>>> import numpy as np
>>> import numpy.linalg as la
>>> np.set_printoptions(suppress=True, linewidth=140)
>>> u = np.array([-8, -5, 2, -7])
>>> v = np.array([-2, 2, 6, 9])
>>> K = np.outer(u, v)
>>> K
array([[ 16, -16, -48, -72],
       [ 10, -10, -30, -45],
       [ -4,   4,  12,  18],
       [ 14, -14, -42, -63]])
>>> U, sig, vt = la.svd(K)
>>> np.argmax(sig[:-1] / (sig[1:] + 1e-6)) + 1
np.int64(1)
>>> M2 = U[:, :1] @ np.diag(sig[:1]) @ vt[:1]
>>> la.matrix_rank(K, rtol=0.05)
np.int64(1)
>>> M2.round(4)
array([[ 16., -16., -48., -72.],
       [ 10., -10., -30., -45.],
       [ -4.,   4.,  12.,  18.],
       [ 14., -14., -42., -63.]])
>>> la.matrix_rank(M2)
np.int64(1)
>>> np.round(la.norm(K - M2) / la.norm(K), 4)
np.float64(0.0)
>>> J = np.loadtxt("x.csv", delimiter=",")
>>> J
array([[16.1792,  6.7984, 10.3957,  5.7746,  6.9165],
       [15.105 ,  5.3107, 11.1749,  6.4347,  4.3262],
       [15.4909,  6.77  ,  8.5665,  4.7599,  5.8451],
       [15.2122,  3.7247,  9.8891,  4.1689,  5.5587],
       [15.8304,  7.5983, 11.3509,  4.3165,  3.7088],
       [14.8893,  3.8177,  9.9927,  5.2055,  4.26  ],
       [13.3209,  6.1649,  9.4966,  4.3597,  4.1048],
       [15.5607,  5.4182,  8.8977,  3.8882,  4.779 ],
       [15.5778,  3.8261, 10.2614,  4.563 ,  4.3593],
       [15.5006,  3.8101,  9.7415,  6.0063,  4.2607],
       [14.6637,  4.907 ,  9.8876,  5.5833,  5.1733],
       [14.4027,  5.0501,  7.9223,  4.8728,  4.8192],
       [13.5786,  4.2655,  8.9955,  6.953 ,  3.2267],
       [13.9921,  4.2021,  8.1114,  4.1453,  5.6652],
       [14.802 ,  4.9993,  9.7021,  5.7761,  5.3218],
       [15.749 ,  6.2484, 10.193 ,  5.4927,  3.8488],
       [13.7718,  5.9928, 10.9017,  5.9232,  4.79  ],
       [16.5414,  4.946 , 11.8031,  2.9911,  6.8658],
       [15.8764,  6.2407,  9.1915,  5.9647,  4.5161],
       [15.4359,  5.6088, 11.1573,  5.732 ,  7.3426]])
>>> cen = J - J.mean(axis=0)
>>> evecs = la.svd(cen)[2][:1]
>>> M2 = cen - cen @ evecs.T @ evecs
>>> np.round((cen @ evecs.T).std(axis=0), 4)
array([1.376])
>>> np.round(np.cov(cen @ evecs.T, rowvar=False), 4)
np.float64(1.9931)
>>> np.round(M2.std(axis=0), 4)
array([0.582 , 0.9554, 0.791 , 0.8889, 0.7777])
>>> la.norm(M2, axis=1).round(6).argmax()
np.int64(4)
>>> round(la.norm(J[8] - J[16]), 4)
np.float64(3.2252)
>>> la.norm(J, axis=1).argmax()
np.int64(0)
>>> M = np.loadtxt("out18.csv", delimiter=",")
>>> M
array([[-2.95,  1.  ,  3.  , -3.  , -2.  , -1.  ,  3.  ],
       [-3.  ,  0.05,  1.  , -2.  ,  2.  , -1.  , -3.  ],
       [ 0.  ,  1.  ,  3.05,  0.  ,  2.  ,  0.  , -3.  ],
       [-2.  ,  1.  ,  3.  , -2.95,  2.  ,  2.  ,  1.  ],
       [-1.  , -1.  , -1.  ,  0.  , -1.95, -3.  , -3.  ],
       [-3.  ,  0.  ,  0.  , -2.  ,  0.  ,  3.05,  2.  ],
       [-3.  ,  1.  ,  3.  , -3.  , -2.  , -1.  ,  3.05]])
>>> U, sig, vt = la.svd(M)
>>> sig.round(4)
array([10.6979,  6.979 ,  6.1024,  3.9521,  1.3265,  0.5903,  0.0103])
>>> np.argmax(sig[:-1] / (sig[1:] + 1e-6)) + 1
np.int64(6)
>>> M2 = U[:, :6] @ np.diag(sig[:6]) @ vt[:6]
>>> round(la.norm(M - M2, 2), 4), np.round(sig[6], 4)
(np.float64(0.0103), np.float64(0.0103))
>>> round(np.abs(M - M2).max(), 4)
np.float64(0.0063)
>>> la.matrix_rank(M2)
np.int64(6)
>>> round(float(la.norm(M, "nuc")), 4)
29.6585
>>> round(float(la.norm(M[5] - M[3])), 4)
4.2432
>>> M[5] @ M[3]
np.float64(20.0)
